$ ipython --no-banner

In [1]: import numpy as np

In [2]: import numpy.linalg as la

In [3]: np.set_printoptions(suppress=True, linewidth=100)

In [4]: def tidy(a):
   ...:     return np.round(a, 2) + 0
   ...: 

In [5]: A = np.loadtxt("dump.csv", delimiter=",")

In [6]: print(A)
[[ 0. -2.  2.]
 [ 0.  0.  0.]
 [ 2.  2.  1.]
 [ 0.  0.  0.]
 [ 0.  0.  0.]
 [ 0.  0.  0.]
 [ 2.  2.  1.]
 [ 0.  0.  0.]
 [ 0.  0.  0.]
 [ 0.  0.  0.]
 [ 0.  0.  0.]
 [ 2.  2.  1.]
 [ 1.  0. -2.]
 [ 1. -2.  0.]
 [ 1.  0. -2.]
 [ 0.  0.  0.]
 [ 1. -2.  0.]
 [ 0. -2.  2.]
 [ 1.  0. -2.]
 [ 1.  0. -2.]
 [ 2.  0.  3.]
 [ 0.  0.  0.]
 [ 0.  0.  0.]]

In [7]: O, evecs = la.qr(A[:, :2])[0], la.qr(A[:, 2:])[0]

In [8]: sig = la.svd(O.T @ evecs, compute_uv=False)

In [9]: print((sig > 0.9).sum())
0

In [10]: tidy(np.degrees(np.arccos(sig.clip(0, 1))))
Out[10]: array([79.47])

In [11]: x0 = np.array([-1, 4, -7])

In [12]: rhs = A @ x0

In [13]: rhs
Out[13]: 
array([-22.,   0.,  -1.,   0.,   0.,   0.,  -1.,   0.,   0.,   0.,   0.,  -1.,  13.,  -9.,  13.,
         0.,  -9., -22.,  13.,  13., -23.,   0.,   0.])

In [14]: tidy(la.pinv(A) @ A)
Out[14]: 
array([[1., 0., 0.],
       [0., 1., 0.],
       [0., 0., 1.]])

In [15]: rng = np.random.default_rng(3581)

In [16]: rhs = rhs + 0.3 * rng.normal(size=23)

In [17]: tidy(rhs)
Out[17]: 
array([-21.88,   0.35,  -1.49,  -0.39,  -0.59,  -0.38,  -0.58,   0.52,  -0.01,  -0.33,   0.69,
        -0.92,  12.71,  -8.63,  12.89,  -0.15,  -9.37, -22.51,  13.09,  13.14, -23.45,  -0.38,
         0.08])

In [18]: beta, *_ = la.lstsq(A, rhs)

In [19]: print(tidy(la.norm(rhs - A @ beta)))
1.71

In [20]: tidy(beta)
Out[20]: array([-1.06,  4.04, -7.04])

In [21]: tidy(A.T @ (rhs - A @ beta))
Out[21]: array([0., 0., 0.])

In [22]: [round(float(la.norm(la.solve(A.T @ A + lam * np.eye(3), A.T @ rhs))), 2) for lam in (0, 1, 10, 100)]
Out[22]: [8.19, 7.96, 6.36, 2.14]

In [23]: D = la.norm(A[:, None] - A[None], axis=-1)

In [24]: (D + 1e9 * np.eye(23)).round(6).argmin(axis=1)
Out[24]: array([17,  3,  6,  1,  1,  1,  2,  1,  1,  1,  1,  2, 14, 16, 12,  1, 13,  0, 12, 12,  2,  1,  1])

In [25]: D.shape
Out[25]: (23, 23)

In [26]: print(np.flatnonzero(D[3] < D.mean() / 2))
[ 1  3  4  5  7  8  9 10 15 21 22]

In [27]: tidy(la.norm(A, axis=1))
Out[27]: 
array([2.83, 0.  , 3.  , 0.  , 0.  , 0.  , 3.  , 0.  , 0.  , 0.  , 0.  , 3.  , 2.24, 2.24, 2.24,
       0.  , 2.24, 2.83, 2.24, 2.24, 3.61, 0.  , 0.  ])

In [28]: tidy(la.norm(A - A.mean(axis=0), axis=1))
Out[28]: 
array([2.77, 0.62, 2.67, 0.62, 0.62, 0.62, 2.67, 0.62, 0.62, 0.62, 0.62, 2.67, 2.13, 1.95, 2.13,
       0.62, 1.95, 2.77, 2.13, 2.13, 3.23, 0.62, 0.62])

In [29]: tidy(D[:5, :5])
Out[29]: 
array([[0.  , 2.83, 4.58, 2.83, 2.83],
       [2.83, 0.  , 3.  , 0.  , 0.  ],
       [4.58, 3.  , 0.  , 3.  , 3.  ],
       [2.83, 0.  , 3.  , 0.  , 0.  ],
       [2.83, 0.  , 3.  , 0.  , 0.  ]])

In [30]: data = np.load("m.npy")

In [31]: data
Out[31]: 
array([[ 2.94, -2.97,  0.04],
       [ 3.08, -3.07,  0.06],
       [ 2.96, -2.98, -0.07],
       [ 2.96, -2.87, -0.1 ],
       [-1.87,  3.04, -0.08],
       [-2.26,  3.27,  0.09],
       [-1.94,  3.04, -0.12],
       [-1.95,  3.04, -0.06],
       [-2.8 , -0.83, -0.95],
       [-3.03, -0.91, -0.95],
       [-2.96, -1.06, -1.15],
       [-2.86, -0.91, -0.94]])

In [32]: O, evecs = la.qr(data[:, :2])[0], la.qr(data[:, 2:])[0]

In [33]: sig = la.svd(O.T @ evecs, compute_uv=False)

In [34]: print((sig > 0.9).sum())
1

In [35]: tidy(la.norm(O @ O.T - evecs @ evecs.T, 2))
Out[35]: np.float64(1.0)

In [36]: tidy(np.abs(la.svd(data)[2][-1]))
Out[36]: array([0.25, 0.2 , 0.95])

In [37]: [round(float(x), 2) for x in la.svd(data, compute_uv=False)[:3]]
Out[37]: [11.47, 5.93, 0.54]

In [38]: tidy(la.norm(data, 2) / la.norm(data))
Out[38]: np.float64(0.89)

In [39]: idx = data[:, 0] > np.median(data[:, 0])

In [40]: f = data[idx].mean(axis=0) - data[~idx].mean(axis=0)

In [41]: idx.astype(int)
Out[41]: array([1, 1, 1, 1, 1, 0, 1, 0, 0, 0, 0, 0])

In [42]: print(((data - data.mean(axis=0)) @ f > 0).astype(int))
[1 1 1 1 0 0 0 0 0 0 0 0]

In [43]: x0 = np.array([1, 1, 3])

In [44]: rhs = data @ x0

In [45]: tidy(la.lstsq(data, rhs)[0])
Out[45]: array([1., 1., 3.])

In [46]: tidy(rhs)
Out[46]: array([ 0.09,  0.19, -0.23, -0.21,  0.93,  1.28,  0.74,  0.91, -6.48, -6.79, -7.47, -6.59])

In [47]: print(tidy(la.pinv(data) @ data))
[[1. 0. 0.]
 [0. 1. 0.]
 [0. 0. 1.]]

In [48]: rhs = rhs + 0.1 * rng.normal(size=12)

In [49]: print(tidy(rhs))
[ 0.05  0.21 -0.09 -0.3   0.91  1.32  0.8   0.96 -6.46 -6.71 -7.47 -6.5 ]

In [50]: beta, *_ = la.lstsq(data, rhs)

In [51]: print(beta.round())
[1. 1. 3.]

In [52]: print(tidy(beta))
[1.01 1.01 2.93]

In [53]: [round(float(la.norm(la.solve(data.T @ data + lam * np.eye(3), data.T @ rhs))), 2) for lam in (0, 1, 10, 100)]
Out[53]: [3.26, 2.28, 1.78, 0.6]

In [54]: tidy(data.T @ (rhs - data @ beta))
Out[54]: array([0., 0., 0.])

In [55]: arr = np.load("layer9.npy")

In [56]: tidy(arr)
Out[56]: 
array([[-0.54,  0.06, -0.84],
       [ 0.84, -0.04, -0.54],
       [-0.06, -1.  , -0.03]])

In [57]: x0 = np.array([-3, 4, 2])

In [58]: print(tidy(la.norm(x0)), tidy(la.norm(arr @ x0)))
5.39 5.39

In [59]: tidy(la.inv(arr))
Out[59]: 
array([[-0.54,  0.84, -0.06],
       [ 0.06, -0.04, -1.  ],
       [-0.84, -0.54, -0.03]])

In [60]: [p for p in range(1, 25) if np.allclose(la.matrix_power(arr, p), np.eye(3))]
Out[60]: []

In [61]: tidy(np.abs(la.eigvals(arr)))
Out[61]: array([1., 1., 1.])

In [62]: tidy(np.sort(np.abs(np.degrees(np.angle(la.eigvals(arr))))))
Out[62]: array([  0.  , 143.26, 143.26])

In [63]: x0 = np.array([0, 2, 1])

In [64]: tidy(arr @ np.ones(3))
Out[64]: array([-1.32,  0.26, -1.08])

In [65]: Y = np.array([[-5, 2], [1, 0]])

In [66]: C = np.kron(Y, arr)

In [67]: tidy(la.norm(C, 2)), tidy(la.norm(Y, 2) * la.norm(arr, 2))
Out[67]: (np.float64(5.46), np.float64(5.46))

In [68]: tidy(C)
Out[68]: 
array([[ 2.7 , -0.28,  4.2 , -1.08,  0.11, -1.68],
       [-4.2 ,  0.18,  2.71,  1.68, -0.07, -1.08],
       [ 0.3 ,  4.99,  0.14, -0.12, -2.  , -0.05],
       [-0.54,  0.06, -0.84,  0.  ,  0.  ,  0.  ],
       [ 0.84, -0.04, -0.54,  0.  ,  0.  ,  0.  ],
       [-0.06, -1.  , -0.03,  0.  ,  0.  ,  0.  ]])

In [69]: C = np.array([[3, 3, 2], [1, 1, 1]])

In [70]: E = np.repeat(C, 11 // 2, axis=0)

In [71]: E = E + 0.3 * rng.normal(size=E.shape)

In [72]: tidy(E)
Out[72]: 
array([[2.89, 2.92, 2.06],
       [3.21, 2.96, 2.29],
       [2.92, 2.61, 1.57],
       [2.95, 3.36, 2.11],
       [2.69, 2.71, 2.11],
       [0.67, 0.77, 0.96],
       [0.79, 1.3 , 0.57],
       [1.06, 0.83, 1.05],
       [1.26, 1.19, 1.17],
       [1.22, 0.92, 0.97]])

In [73]: x0 = np.array([-3, 0, -2])

In [74]: rhs = E @ x0

In [75]: beta, lr = np.zeros(3), 1 / la.norm(E, 2) ** 2

In [76]: for i in range(30):
    ...:     beta -= lr * E.T @ (E @ beta - rhs)
    ...:     if i % 10 == 0: print(i, round(la.norm(E @ beta - rhs), 2))
    ...: 
0 1.54
10 1.48
20 1.42

In [77]: tidy(la.cond(E))
Out[77]: np.float64(19.11)

In [78]: tidy(beta)
Out[78]: array([-1.87, -1.57, -1.42])

In [79]: hat = E @ la.solve(E.T @ E, E.T)

In [80]: print(tidy(np.trace(hat)))
3.0

In [81]: tidy(np.diag(hat))
Out[81]: array([0.18, 0.27, 0.62, 0.46, 0.2 , 0.34, 0.39, 0.24, 0.14, 0.17])

In [82]: tidy(hat)
Out[82]: 
array([[ 0.18,  0.17,  0.16,  0.22,  0.16,  0.04,  0.1 ,  0.04,  0.06,  0.04],
       [ 0.17,  0.27,  0.26,  0.07,  0.17,  0.03, -0.1 ,  0.14,  0.11,  0.16],
       [ 0.16,  0.26,  0.62,  0.06,  0.02, -0.33, -0.11, -0.08, -0.09,  0.08],
       [ 0.22,  0.07,  0.06,  0.46,  0.18,  0.06,  0.37, -0.1 ,  0.02, -0.11],
       [ 0.16,  0.17,  0.02,  0.18,  0.2 ,  0.16,  0.06,  0.13,  0.13,  0.08],
       [ 0.04,  0.03, -0.33,  0.06,  0.16,  0.34,  0.04,  0.2 ,  0.19,  0.07],
       [ 0.1 , -0.1 , -0.11,  0.37,  0.06,  0.04,  0.39, -0.17, -0.04, -0.19],
       [ 0.04,  0.14, -0.08, -0.1 ,  0.13,  0.2 , -0.17,  0.24,  0.17,  0.18],
       [ 0.06,  0.11, -0.09,  0.02,  0.13,  0.19, -0.04,  0.17,  0.14,  0.11],
       [ 0.04,  0.16,  0.08, -0.11,  0.08,  0.07, -0.19,  0.18,  0.11,  0.17]])

In [83]: print(tidy(hat @ E[:, 0]))
[2.89 3.21 2.92 2.95 2.69 0.67 0.79 1.06 1.26 1.22]

In [84]: Uu, sig, vt = la.svd(E, full_matrices=False)

In [85]: tidy(Uu.T @ E @ vt.T)
Out[85]: 
array([[11.  ,  0.  ,  0.  ],
       [ 0.  ,  0.78,  0.  ],
       [ 0.  ,  0.  ,  0.58]])

In [86]: print(np.allclose(Uu * sig @ vt, E))
True

In [87]: tidy(vt @ vt.T)
Out[87]: 
array([[1., 0., 0.],
       [0., 1., 0.],
       [0., 0., 1.]])

In [88]: cen = (E - E.mean(axis=0)) / E.std(axis=0)

In [89]: np.argwhere(np.abs(cen) > 2)
Out[89]: array([], shape=(0, 2), dtype=int64)

In [90]: beta = la.lstsq(np.delete(cen, 1, axis=1), cen[:, 1])[0]

In [91]: tidy(1 - np.var(cen[:, 1] - np.delete(cen, 1, axis=1) @ beta))
Out[91]: np.float64(0.92)

In [92]: m1 = np.loadtxt("data.csv", delimiter=",")

In [93]: print(m1)
[[0.5 0.5]
 [0.  1. ]]

In [94]: idx = rng.permutation(2)

In [95]: idx
Out[95]: array([0, 1])

In [96]: Y = m1[idx][:, idx]

In [97]: np.diag(Y)
Out[97]: array([0.5, 1. ])

In [98]: print(Y)
[[0.5 0.5]
 [0.  1. ]]

In [99]: np.trace(Y)
Out[99]: np.float64(1.5)
